>>> import numpy as np
>>> from numpy import linalg as LA
>>> np.set_printoptions(precision=3, suppress=True, linewidth=160)
>>> def rd(a):
...     return np.round(a, 3) + 0
... 
>>> mat = np.load("mat.npy")
>>> mat
array([[ 0,  0,  0,  0],
       [ 1,  1, -1,  1],
       [ 0,  0,  0,  0],
       [ 0,  1, -3,  1],
       [ 0,  1, -4, -2],
       [ 0,  0,  0,  0],
       [-1, -1, -2,  1],
       [-1, -1, -2,  1],
       [ 0,  0,  0,  0],
       [ 0,  1, -4, -2],
       [ 1,  2, -2, -3],
       [ 3,  4, -1, -3],
       [ 2,  3, -3, -2],
       [ 0,  0,  0,  0],
       [-3, -3, -2,  4],
       [ 0,  0,  0,  0],
       [ 2,  2,  1,  0],
       [-2, -2,  0,  3],
       [-2, -2,  0,  3],
       [ 1,  2, -2, -3],
       [ 0,  0,  0,  0],
       [ 0,  1, -4, -2],
       [-2, -2,  0,  3],
       [ 0,  0,  0,  0],
       [ 3,  4, -1, -3],
       [ 0,  0,  0,  0],
       [ 0,  0,  0,  0],
       [ 0,  1, -4, -2],
       [ 3,  4, -1, -3],
       [ 0,  0,  0,  0],
       [ 0,  0,  0,  0],
       [ 0,  0,  0,  0],
       [ 0,  0,  0,  0],
       [ 0,  0,  0,  0],
       [-2, -2,  0,  3],
       [-2, -2,  0,  3],
       [ 1,  2, -2, -3],
       [-1, -1, -2,  1],
       [ 0,  0,  0,  0],
       [-1, -1, -2,  1],
       [-2, -2,  0,  3],
       [ 2,  2,  1,  0],
       [ 0,  1, -4, -2]])
>>> th = np.radians(135)
>>> Rm = np.eye(4)
>>> Rm[1, 1] = Rm[2, 2] = np.cos(th)
>>> Rm[1, 2], Rm[2, 1] = -np.sin(th), np.sin(th)
>>> rd(Rm)
array([[ 1.   ,  0.   ,  0.   ,  0.   ],
       [ 0.   , -0.707, -0.707,  0.   ],
       [ 0.   ,  0.707, -0.707,  0.   ],
       [ 0.   ,  0.   ,  0.   ,  1.   ]])
>>> A2 = mat @ Rm.T
>>> rd(LA.svd(mat, compute_uv=False)), rd(LA.svd(A2, compute_uv=False))
(array([18.567, 11.2  ,  4.478,  0.881]), array([18.567, 11.2  ,  4.478,  0.881]))
>>> q, vecs = LA.qr(Rm[:, :3])[0], LA.qr(Rm[:, 3:])[0]
>>> s = LA.svd(q.T @ vecs, compute_uv=False)
>>> (s > 0.9).sum()
np.int64(0)
>>> np.degrees(np.arccos(s.clip(0, 1)))
array([90.])
>>> cent = mat[[40, 16]].astype(float)
>>> for _ in range(7):
...     lab = LA.norm(mat[:, None] - cent, axis=-1).argmin(axis=1)
...     cent = np.array([mat[lab == j].mean(axis=0) for j in range(2)])
... 
>>> lab
array([1, 1, 1, 1, 1, 1, 0, 0, 1, 1, 1, 1, 1, 1, 0, 1, 1, 0, 0, 1, 1, 1, 0, 1, 1, 1, 1, 1, 1, 1, 1, 1, 1, 1, 0, 0, 1, 0, 1, 0, 0, 1, 1])
>>> rd(cent[1] - cent[0])
array([ 2.321,  2.727, -0.153, -3.239])
>>> rd(cent)
array([[-1.727, -1.727, -0.909,  2.364],
       [ 0.594,  1.   , -1.062, -0.875]])
>>> np.abs(cent[1] - cent[0]).argmax()
np.int64(3)
>>> Xc = mat - mat.mean(axis=0)
>>> Uu, s, Vt = LA.svd(Xc, full_matrices=False)
>>> rd((s ** 2).sum() ** 2 / (s ** 4).sum())
np.float64(1.609)
>>> np.searchsorted(np.cumsum(s ** 2) / (s ** 2).sum(), 0.9) + 1
np.int64(2)
>>> X = np.load("block13.npy")
>>> X
array([[6.989, 6.03 , 2.074],
       [6.99 , 6.026, 1.973],
       [7.002, 5.995, 1.991],
       [6.975, 5.965, 2.095],
       [7.012, 5.957, 2.044],
       [7.021, 6.084, 2.041],
       [7.114, 5.99 , 2.013],
       [6.985, 6.021, 2.021],
       [7.047, 5.976, 2.039],
       [6.979, 6.035, 1.959],
       [7.06 , 6.023, 1.971],
       [7.061, 6.023, 1.88 ],
       [7.027, 6.002, 2.013],
       [6.97 , 6.008, 1.936],
       [3.03 , 3.039, 7.903],
       [3.006, 2.956, 7.966],
       [2.897, 2.918, 7.98 ],
       [2.935, 2.984, 8.051],
       [2.923, 2.989, 7.989],
       [2.998, 3.027, 8.071],
       [2.985, 3.059, 8.003],
       [2.929, 2.937, 8.058],
       [3.106, 3.03 , 7.962],
       [3.035, 3.044, 8.025],
       [2.936, 3.024, 8.002],
       [3.056, 2.98 , 7.994],
       [2.901, 2.984, 8.001],
       [2.893, 2.901, 8.   ]])
>>> A2 = X / LA.norm(X, axis=1, keepdims=True)
>>> gram = A2 @ A2.T
>>> rd(gram[15])
array([0.649, 0.641, 0.643, 0.652, 0.647, 0.646, 0.643, 0.645, 0.646, 0.64 , 0.64 , 0.633, 0.644, 0.639, 1.   , 1.   , 1.   , 1.   , 1.   , 1.   , 1.   ,
       1.   , 1.   , 1.   , 1.   , 1.   , 1.   , 1.   ])
>>> M = np.load("data.npy")
>>> M
array([[ 2.,  4.,  0.,  0.,  0.,  0.,  0.,  0.,  0.,  0.],
       [ 4.,  1.,  4.,  0.,  0.,  0.,  0.,  0.,  0.,  0.],
       [ 0.,  4., -2.,  4.,  0.,  0.,  0.,  0.,  0.,  0.],
       [ 0.,  0.,  4.,  0.,  4.,  0.,  0.,  0.,  0.,  0.],
       [ 0.,  0.,  0.,  4.,  2.,  4.,  0.,  0.,  0.,  0.],
       [ 0.,  0.,  0.,  0.,  4.,  0.,  4.,  0.,  0.,  0.],
       [ 0.,  0.,  0.,  0.,  0.,  4.,  0.,  4.,  0.,  0.],
       [ 0.,  0.,  0.,  0.,  0.,  0.,  4., -2.,  4.,  0.],
       [ 0.,  0.,  0.,  0.,  0.,  0.,  0.,  4.,  1.,  4.],
       [ 0.,  0.,  0.,  0.,  0.,  0.,  0.,  0.,  4.,  0.]])
>>> r0 = np.array([-1, 6, 2, -2, -3, 4, 3, -3, -1, -2])
>>> A2 = M + np.outer(r0, np.eye(10)[2])
>>> LA.matrix_rank(LA.inv(A2) - LA.inv(M), tol=1e-8)
np.int64(1)
>>> A2 = M / np.sqrt((M ** 2).mean(axis=1, keepdims=True))
>>> rd(LA.norm(A2, axis=1))
array([3.162, 3.162, 3.162, 3.162, 3.162, 3.162, 3.162, 3.162, 3.162, 3.162])
>>> LA.matrix_rank(M - M.mean(axis=1, keepdims=True))
np.int64(9)
>>> LA.matrix_rank(A2) == LA.matrix_rank(M)
np.True_
>>> rd(M - M.mean(axis=1, keepdims=True))
array([[ 1.4,  3.4, -0.6, -0.6, -0.6, -0.6, -0.6, -0.6, -0.6, -0.6],
       [ 3.1,  0.1,  3.1, -0.9, -0.9, -0.9, -0.9, -0.9, -0.9, -0.9],
       [-0.6,  3.4, -2.6,  3.4, -0.6, -0.6, -0.6, -0.6, -0.6, -0.6],
       [-0.8, -0.8,  3.2, -0.8,  3.2, -0.8, -0.8, -0.8, -0.8, -0.8],
       [-1. , -1. , -1. ,  3. ,  1. ,  3. , -1. , -1. , -1. , -1. ],
       [-0.8, -0.8, -0.8, -0.8,  3.2, -0.8,  3.2, -0.8, -0.8, -0.8],
       [-0.8, -0.8, -0.8, -0.8, -0.8,  3.2, -0.8,  3.2, -0.8, -0.8],
       [-0.6, -0.6, -0.6, -0.6, -0.6, -0.6,  3.4, -2.6,  3.4, -0.6],
       [-0.9, -0.9, -0.9, -0.9, -0.9, -0.9, -0.9,  3.1,  0.1,  3.1],
       [-0.4, -0.4, -0.4, -0.4, -0.4, -0.4, -0.4, -0.4,  3.6, -0.4]])
>>> A = np.load("case0.npy")
>>> A
array([[ 6,  9, 10,  5,  5],
       [ 4,  7,  8,  3,  3],
       [-1,  2,  3, -2, -2],
       [-2,  1,  2, -3, -3],
       [ 0,  3,  4, -1, -1],
       [-4, -1,  0, -5, -5],
       [ 3,  6,  7,  2,  2],
       [ 8, 11, 12,  7,  7],
       [ 0,  3,  4, -1, -1]])
>>> rank = LA.matrix_rank(A)
>>> rank
np.int64(2)
>>> N = LA.svd(A)[2][rank:].T
>>> [int(LA.matrix_rank(A[:, :j + 1])) for j in range(5)]
[1, 2, 2, 2, 2]
>>> LA.matrix_rank(A.T @ A), LA.matrix_rank(A @ A.T)
(np.int64(2), np.int64(2))
>>> [int(LA.matrix_rank(np.delete(A, i, axis=0))) for i in range(9)]
[2, 2, 2, 2, 2, 2, 2, 2, 2]
>>> W = np.array([[-1, -3], [-1, 2], [2, -3], [1, -3], [-1, 3]])
>>> coef = np.array([0, -3])
>>> hid = np.maximum(A @ W + coef, 0)
>>> hid
array([[5, 0],
       [5, 0],
       [5, 0],
       [5, 0],
       [5, 0],
       [5, 7],
       [5, 0],
       [5, 0],
       [5, 0]])
>>> rd((hid > 0).mean(axis=0))
array([1.   , 0.111])
>>> cent = np.array([[-1, 1], [0, -2]])
>>> W @ cent
array([[ 1,  5],
       [ 1, -5],
       [-2,  8],
       [-1,  7],
       [ 1, -7]])
>>> (hid @ cent).round(6).argmax(axis=1)
array([1, 1, 1, 1, 1, 0, 1, 1, 1])
>>> np.unique(A.round(6), axis=0).shape
(8, 5)
>>> A2 = np.array([[-8, 6, -1], [-1, 1, 9], [-9, -2, 1], [-7, -4, 5], [9, -5, -3]])
>>> np.einsum("ik,kj->ji", A, A2)
array([[-137, -105,  -25,   -9,  -41,   23,  -89, -169,  -41],
       [ -20,  -12,    8,   12,    4,   20,   -8,  -28,    4],
       [  95,   73,   18,    7,   29,  -15,   62,  117,   29]])
>>> A2.T @ A.T
array([[-137, -105,  -25,   -9,  -41,   23,  -89, -169,  -41],
       [ -20,  -12,    8,   12,    4,   20,   -8,  -28,    4],
       [  95,   73,   18,    7,   29,  -15,   62,  117,   29]])
>>> F = np.diag(np.array([0, -2, -2, 0, 2, -2])) + -1 * np.eye(6, k=1) + -1 * np.eye(6, k=-1)
>>> F
array([[ 0., -1.,  0.,  0.,  0.,  0.],
       [-1., -2., -1.,  0.,  0.,  0.],
       [ 0., -1., -2., -1.,  0.,  0.],
       [ 0.,  0., -1.,  0., -1.,  0.],
       [ 0.,  0.,  0., -1.,  2., -1.],
       [ 0.,  0.,  0.,  0., -1., -2.]])
>>> q, vecs = LA.qr(F[:, :1])[0], LA.qr(F[:, 1:])[0]
>>> s = LA.svd(q.T @ vecs, compute_uv=False)
>>> rd(LA.norm(q @ q.T - vecs @ vecs.T, 2))
np.float64(1.0)
>>> (s > 0.9).sum()
np.int64(1)
>>> A2 = np.array([[1, 2, 0], [3, 0, 3], [3, 1, 2], [2, 0, 2], [0, 2, 0], [1, 2, 0]])
>>> np.einsum("ij,ij->i", F, F)
array([1., 6., 6., 2., 6., 5.])
>>> A2.T @ F.T
array([[ -3., -10., -11.,  -3.,  -3.,  -2.],
       [  0.,  -3.,  -2.,  -3.,   2.,  -6.],
       [ -3.,  -8.,  -9.,  -2.,  -2.,   0.]])
>>> F @ A2
array([[ -3.,   0.,  -3.],
       [-10.,  -3.,  -8.],
       [-11.,  -2.,  -9.],
       [ -3.,  -3.,  -2.],
       [ -3.,   2.,  -2.],
       [ -2.,  -6.,   0.]])
>>> np.einsum("ik,kj->ji", F, A2)
array([[ -3., -10., -11.,  -3.,  -3.,  -2.],
       [  0.,  -3.,  -2.,  -3.,   2.,  -6.],
       [ -3.,  -8.,  -9.,  -2.,  -2.,   0.]])
>>> np.einsum("ik,kj->ij", F, A2)
array([[ -3.,   0.,  -3.],
       [-10.,  -3.,  -8.],
       [-11.,  -2.,  -9.],
       [ -3.,  -3.,  -2.],
       [ -3.,   2.,  -2.],
       [ -2.,  -6.,   0.]])
>>> LA.matrix_rank(np.vstack([F, A2.T]))
np.int64(6)
